>>> import numpy as np
>>> from numpy import linalg as LA
>>> np.set_printoptions(precision=3, suppress=True, linewidth=160)
>>> rnd = lambda a: np.round(a, 3) + 0
>>> C = np.array([[-1, -3, -1, 0, -3, -3, -1, 0],
...     [-2, 3, -3, 3, 3, -3, 0, 1],
...     [-3, 0, -1, 0, -1, 1, 2, 1]])
>>> rng = np.random.default_rng(22)
>>> arr = rng.normal(size=(15, 3)) @ C + np.array([0, 1, 1, 0, 3, 1, 1, 0])
>>> print(rnd(arr))
[[  7.712   1.581   7.312  -3.612   4.883   7.503  -0.207  -2.506]
 [  2.532   7.21   -1.118   4.342  10.811  -3.075  -1.58   -0.154]
 [ -2.403   1.956  -3.376   3.787   4.311  -5.975  -0.655   0.907]
 [ -3.887   4.519  -0.93    1.416   5.305   2.901   4.13    1.687]
 [ -8.721  -2.791  -5.425   2.675  -2.385  -6.548   2.032   2.486]
 [  7.358  -0.272   5.793  -2.623   3.448   3.254  -1.989  -2.594]
 [  1.302   3.371   3.051  -1.09    5.178   5.744   2.54   -0.17 ]
 [ -0.01    7.388  -0.032   2.448   9.491   2.388   2.107   0.713]
 [ -3.889   0.631   1.917  -2.296   0.61    7.243   5.684   1.255]
 [  4.489  -2.201   4.479  -2.694   0.753   2.232  -1.077  -1.852]
 [ -4.247  -6.249  -0.291  -1.735  -5.437  -1.59    1.54    0.61 ]
 [ -0.827 -10.243   5.199  -6.973  -9.594   5.054   2.279  -0.973]
 [  4.008  -1.627   5.005  -3.252   0.917   4.334   0.121  -1.628]
 [ -2.585   0.439  -1.108   1.122   2.014  -1.379   1.29    0.799]
 [ -6.34    7.012  -3.614   3.837   7.51    0.84    4.729   2.781]]
>>> th = np.radians(45)
>>> R = np.eye(8)
>>> R[2, 2] = R[0, 0] = np.cos(th)
>>> R[2, 0], R[0, 2] = -np.sin(th), np.sin(th)
>>> print(rnd(R))
[[ 0.707  0.     0.707  0.     0.     0.     0.     0.   ]
 [ 0.     1.     0.     0.     0.     0.     0.     0.   ]
 [-0.707  0.     0.707  0.     0.     0.     0.     0.   ]
 [ 0.     0.     0.     1.     0.     0.     0.     0.   ]
 [ 0.     0.     0.     0.     1.     0.     0.     0.   ]
 [ 0.     0.     0.     0.     0.     1.     0.     0.   ]
 [ 0.     0.     0.     0.     0.     0.     1.     0.   ]
 [ 0.     0.     0.     0.     0.     0.     0.     1.   ]]
>>> A2 = arr @ R.T
>>> print(np.allclose(LA.norm(arr, axis=1), LA.norm(A2, axis=1)))
True
>>> print(np.allclose(arr @ arr.T, A2 @ A2.T))
True
>>> print(rnd(LA.det(R)), rnd(np.trace(R)))
1.0 7.414
>>> print(rnd(LA.norm(arr, 2) / LA.norm(arr)))
0.679
>>> print(np.argsort(-LA.norm(arr, axis=0).round(6), kind="stable")[:3])
[4 1 0]
>>> print(LA.matrix_rank(arr, rtol=0.1))
4
>>> Uu, sv, VT = LA.svd(arr)
>>> print(np.argmax(sv[:-1] / (sv[1:] + 1e-6)) + 1)
4
>>> A2 = Uu[:, :4] @ np.diag(sv[:4]) @ VT[:4]
>>> print(LA.matrix_rank(A2))
4
>>> print(rnd(LA.norm(arr - A2) / LA.norm(arr)))
0.0
>>> mat = np.eye(9, dtype=int)[rng.permutation(9)]
>>> print(mat)
[[0 0 0 0 1 0 0 0 0]
 [0 0 0 0 0 0 0 1 0]
 [0 0 0 0 0 0 1 0 0]
 [0 1 0 0 0 0 0 0 0]
 [0 0 0 0 0 1 0 0 0]
 [0 0 1 0 0 0 0 0 0]
 [0 0 0 0 0 0 0 0 1]
 [0 0 0 1 0 0 0 0 0]
 [1 0 0 0 0 0 0 0 0]]
>>> f = np.array([2, 0, 1])
>>> print(np.polyval(f, mat[7]))
[1 1 1 3 1 1 1 1 1]
>>> print(np.convolve(mat[7], f))
[0 0 0 2 0 1 0 0 0 0 0]
>>> print(np.cross(mat[7, :3], mat[8, :3]))
[0 0 0]
>>> print(np.array([np.convolve(row, f, "same") for row in mat]))
[[0 0 0 2 0 1 0 0 0]
 [0 0 0 0 0 0 2 0 1]
 [0 0 0 0 0 2 0 1 0]
 [2 0 1 0 0 0 0 0 0]
 [0 0 0 0 2 0 1 0 0]
 [0 2 0 1 0 0 0 0 0]
 [0 0 0 0 0 0 0 2 0]
 [0 0 2 0 1 0 0 0 0]
 [0 1 0 0 0 0 0 0 0]]
>>> A = np.array([[2, 1, 7, -6, 4, 2, 6],
...     [5, 0, -9, 5, 7, 0, 1],
...     [1, 2, 0, 6, 7, -2, 9],
...     [-3, 0, 0, 1, 9, 4, -7],
...     [-5, -5, 8, 8, -6, 8, -6],
...     [3, -2, -4, -7, -8, -7, -4],
...     [-9, -4, 9, 3, -7, -2, 0]])
>>> def softmax(z):
...     e = np.exp(z - z.max(axis=-1, keepdims=True))
...     return e / e.sum(axis=-1, keepdims=True)
... 
>>> print(rnd(softmax(A[4] + -3)))
[0.    0.    0.333 0.333 0.    0.333 0.   ]
>>> print(rnd(softmax(A[4])))
[0.    0.    0.333 0.333 0.    0.333 0.   ]
>>> print(rnd(softmax(A).sum(axis=1)))
[1. 1. 1. 1. 1. 1. 1.]
>>> S = A @ A.T / np.sqrt(7)
>>> print(rnd(softmax(S + np.triu(np.full(S.shape, -np.inf), 1))))
[[1. 0. 0. 0. 0. 0. 0.]
 [0. 1. 0. 0. 0. 0. 0.]
 [0. 0. 1. 0. 0. 0. 0.]
 [0. 0. 0. 1. 0. 0. 0.]
 [0. 0. 0. 0. 1. 0. 0.]
 [0. 0. 0. 0. 0. 1. 0.]
 [0. 0. 0. 0. 0. 0. 1.]]
>>> print(softmax(S).round(6).argmax(axis=1))
[0 1 2 3 4 5 6]
>>> f = np.array([-2, 2, -2, 0, -1, 2, -1])
>>> A2 = A + np.outer(f, np.eye(7)[3])
>>> print(A2)
[[ 2.  1.  7. -8.  4.  2.  6.]
 [ 5.  0. -9.  7.  7.  0.  1.]
 [ 1.  2.  0.  4.  7. -2.  9.]
 [-3.  0.  0.  1.  9.  4. -7.]
 [-5. -5.  8.  7. -6.  8. -6.]
 [ 3. -2. -4. -5. -8. -7. -4.]
 [-9. -4.  9.  2. -7. -2.  0.]]
>>> print(LA.matrix_rank(LA.inv(A2) - LA.inv(A), tol=1e-8))
1
>>> print(rnd(LA.det(A2) / LA.det(A)), rnd(1 + LA.solve(A, f)[3]))
0.76 0.76
>>> A2 = np.array([[2, 3, 9, 2, 9, 0, 2, 2, 2, 0, 4],
...     [3, 7, 3, 8, 0, 4, 2, 6, 9, 7, 5],
...     [4, 0, 8, 9, 7, 0, 5, 1, 0, 2, 3],
...     [3, 5, 9, 2, 2, 6, 5, 7, 2, 3, 5],
...     [5, 9, 0, 9, 0, 7, 3, 2, 2, 5, 3],
...     [9, 2, 6, 0, 3, 3, 9, 4, 6, 0, 4],
...     [6, 3, 6, 9, 0, 2, 1, 1, 0, 1, 5],
...     [9, 6, 5, 5, 9, 0, 2, 1, 2, 1, 0],
...     [4, 7, 8, 4, 1, 7, 5, 1, 9, 9, 0],
...     [2, 0, 4, 2, 9, 2, 2, 5, 2, 0, 6],
...     [3, 5, 2, 8, 1, 6, 6, 2, 6, 3, 6]])
>>> A2[-1] = A2[0]
>>> m1 = A2 + 0.1 * np.eye(11)
>>> print(m1)
[[2.1 3.  9.  2.  9.  0.  2.  2.  2.  0.  4. ]
 [3.  7.1 3.  8.  0.  4.  2.  6.  9.  7.  5. ]
 [4.  0.  8.1 9.  7.  0.  5.  1.  0.  2.  3. ]
 [3.  5.  9.  2.1 2.  6.  5.  7.  2.  3.  5. ]
 [5.  9.  0.  9.  0.1 7.  3.  2.  2.  5.  3. ]
 [9.  2.  6.  0.  3.  3.1 9.  4.  6.  0.  4. ]
 [6.  3.  6.  9.  0.  2.  1.1 1.  0.  1.  5. ]
 [9.  6.  5.  5.  9.  0.  2.  1.1 2.  1.  0. ]
 [4.  7.  8.  4.  1.  7.  5.  1.  9.1 9.  0. ]
 [2.  0.  4.  2.  9.  2.  2.  5.  2.  0.1 6. ]
 [2.  3.  9.  2.  9.  0.  2.  2.  2.  0.  4.1]]
>>> print(rnd(LA.norm(m1, 2) / LA.norm(m1)))
0.825
>>> print(np.argsort(-LA.norm(m1, axis=0).round(6), kind="stable")[:3])
[2 4 3]
>>> print(LA.matrix_rank(m1, rtol=0.1))
8
>>> print([round(float(x), 3) for x in LA.svd(m1, compute_uv=False)[:3]])
[44.197, 20.111, 12.976]
>>> print(rnd(np.sort(np.abs(LA.eigvals(m1)))))
[ 0.1    3.429  3.429  4.713  4.713  5.57   8.189  8.189  9.253  9.253 42.537]
>>> print(np.allclose(m1 @ m1.T, m1.T @ m1))
False
>>> print(rnd(np.abs(LA.eigvals(m1)).max()))
42.537
>>> print(np.trace(m1))
38.1
>>> Uu, sv, VT = LA.svd(m1)
>>> print(rnd(sv))
[44.197 20.111 12.976 10.048  9.604  8.268  6.56   5.12   2.979  2.377  0.016]
>>> print(np.argmax(sv[:-1] / (sv[1:] + 1e-6)) + 1)
10
>>> A2 = Uu[:, :10] @ np.diag(sv[:10]) @ VT[:10]
>>> print(LA.matrix_rank(A2))
10
>>> print(rnd(LA.norm(m1 - A2, 2)), rnd(sv[10]))
0.016 0.016
>>> J = np.load("dump.npy")
>>> print(J)
[[ -8.149  -7.166  -0.007  11.401]
 [-12.276  14.509   1.166   8.015]
 [-10.518  13.148   2.097   7.961]
 [-11.773  11.912   0.026   8.544]
 [-11.928  11.803   2.398   5.948]
 [ -9.308  -6.849  -0.175  11.2  ]
 [ -7.779  -6.913   1.68   11.61 ]
 [ -8.644  -9.661   2.392  12.522]
 [ -8.894  -8.808   2.723  11.888]
 [ -8.053  -7.932   2.354  12.587]
 [-11.506  13.912   0.262   7.744]
 [ -7.879  -9.011   1.31   12.471]
 [-13.494  12.153   1.283   6.41 ]
 [ -9.845  12.483   0.625   8.955]
 [ -8.451  -7.668   1.399  12.999]
 [-13.566  13.151   0.148   8.236]
 [ -7.077  -8.809   3.017  11.1  ]
 [ -8.764  -7.742   0.588  12.487]
 [ -8.485  -8.902   0.746  11.37 ]
 [ -7.637  -8.521   1.368  13.094]]
>>> th = np.radians(60)
>>> R = np.eye(4)
>>> R[3, 3] = R[2, 2] = np.cos(th)
>>> R[3, 2], R[2, 3] = -np.sin(th), np.sin(th)
>>> print(rnd(R))
[[ 1.     0.     0.     0.   ]
 [ 0.     1.     0.     0.   ]
 [ 0.     0.     0.5    0.866]
 [ 0.     0.    -0.866  0.5  ]]
>>> A2 = J @ R.T
>>> print(np.allclose(LA.norm(J, axis=1), LA.norm(A2, axis=1)))
True
>>> print(rnd(LA.det(R)), np.trace(R))
1.0 3.0
